% ipython --no-banner

In [1]: import numpy as np

In [2]: np.set_printoptions(precision=4, suppress=True, linewidth=100, floatmode="fixed")

In [3]: def rnd(a):
   ...:     return np.round(a, 4) + 0
   ...: 

In [4]: rng = np.random.default_rng(874)

In [5]: mat = (rng.random((4, 4)) < 0.3) + np.eye(4)

In [6]: mat /= mat.sum(axis=1, keepdims=True)

In [7]: rnd(mat)
Out[7]: 
array([[0.3333, 0.0000, 0.3333, 0.3333],
       [0.0000, 1.0000, 0.0000, 0.0000],
       [0.0000, 0.0000, 0.5000, 0.5000],
       [0.0000, 0.5000, 0.0000, 0.5000]])

In [8]: # rows sum to 1

In [9]: np.allclose(mat @ mat.T, mat.T @ mat)
Out[9]: False

In [10]: rnd(np.sort(np.abs(np.linalg.eigvals(mat))))
Out[10]: array([0.3333, 0.5000, 0.5000, 1.0000])

In [11]: rnd(mat @ mat)
Out[11]: 
array([[0.1111, 0.1667, 0.2778, 0.4444],
       [0.0000, 1.0000, 0.0000, 0.0000],
       [0.0000, 0.2500, 0.2500, 0.5000],
       [0.0000, 0.7500, 0.0000, 0.2500]])

In [12]: print(rnd(np.linalg.matrix_power(mat, 4)))
[[0.0123 0.5880 0.1003 0.2994]
 [0.0000 1.0000 0.0000 0.0000]
 [0.0000 0.6875 0.0625 0.2500]
 [0.0000 0.9375 0.0000 0.0625]]

In [13]: rnd(np.linalg.det(mat))
Out[13]: np.float64(0.0833)

In [14]: rnd(np.abs(np.linalg.eigvals(mat)).max())
Out[14]: np.float64(1.0)

In [15]: rnd(np.trace(mat))
Out[15]: np.float64(2.3333)

In [16]: Q, evecs = np.linalg.qr(mat[:, :2])[0], np.linalg.qr(mat[:, 2:])[0]

In [17]: sv = np.linalg.svd(Q.T @ evecs, compute_uv=False)

In [18]: (sv > 0.9).sum()
Out[18]: np.int64(0)

In [19]: rnd(np.linalg.norm(Q @ Q.T - evecs @ evecs.T, 2))
Out[19]: np.float64(0.8944)

In [20]: evals, evecs = np.linalg.eig(mat)

In [21]: print(rnd(np.sort(np.linalg.eigvals(mat @ mat))))
[0.1111 0.2500 0.2500 1.0000]

In [22]: rnd(np.prod(evals))
Out[22]: np.float64(0.0833)

In [23]: rnd(evals)
Out[23]: array([0.3333, 0.5000, 0.5000, 1.0000])

In [24]: u = np.array([-4, -3, -5, -5])

In [25]: other = mat + np.outer(u, np.eye(4)[2])

In [26]: np.linalg.matrix_rank(np.linalg.inv(other) - np.linalg.inv(mat), tol=1e-8)
Out[26]: np.int64(1)

In [27]: print(rnd(np.linalg.det(other) / np.linalg.det(mat)), rnd(1 + np.linalg.solve(mat, u)[2]))
-2.0 -2.0

In [28]: np.linalg.matrix_rank(other - mat)
Out[28]: np.int64(1)

In [29]: x0 = np.array([-2, 1, 3, 3])

In [30]: h1 = np.maximum(mat @ x0, 0)

In [31]: rnd(h1)
Out[31]: array([1.3333, 1.0000, 3.0000, 2.0000])
